$ ipython --no-banner

In [1]: import numpy as np

In [2]: import numpy.linalg as la

In [3]: np.set_printoptions(precision=2, suppress=True, linewidth=100, sign=" ")

In [4]: rnd = lambda a: np.round(a, 2) + 0

In [5]: data = np.loadtxt("layer10.csv", delimiter=",")

In [6]: data
Out[6]: 
array([[ 0.,  0., -1.],
       [ 0.,  0.,  0.],
       [-1.,  0.,  0.]])

In [7]: U, s, Vh = la.svd(data)

In [8]: np.argmax(s[:-1] / (s[1:] + 1e-6)) + 1
Out[8]: np.int64(2)

In [9]: s
Out[9]: array([ 1.,  1.,  0.])

In [10]: A2 = U[:, :2] @ np.diag(s[:2]) @ Vh[:2]

In [11]: A2
Out[11]: 
array([[ 0.,  0., -1.],
       [ 0.,  0.,  0.],
       [-1.,  0.,  0.]])

In [12]: np.abs(data - A2).max()
Out[12]: np.float64(0.0)

In [13]: la.matrix_rank(data, rtol=0.05)
Out[13]: np.int64(2)

In [14]: rnd(la.norm(data - A2) / la.norm(data))
Out[14]: np.float64(0.0)

In [15]: A2 = np.array([[1, 1, 1], [2, 1, 0], [0, 3, 1]])

In [16]: arr = np.tril(A2)

In [17]: arr
Out[17]: 
array([[ 1,  0,  0],
       [ 2,  1,  0],
       [ 0,  3,  1]])

In [18]: A2 = arr / np.sqrt((arr ** 2).mean(axis=1, keepdims=True))

In [19]: la.matrix_rank(arr - arr.mean(axis=1, keepdims=True))
Out[19]: np.int64(2)

In [20]: rnd(arr - arr.mean(axis=1, keepdims=True))
Out[20]: 
array([[ 0.67, -0.33, -0.33],
       [ 1.  ,  0.  , -1.  ],
       [-1.33,  1.67, -0.33]])
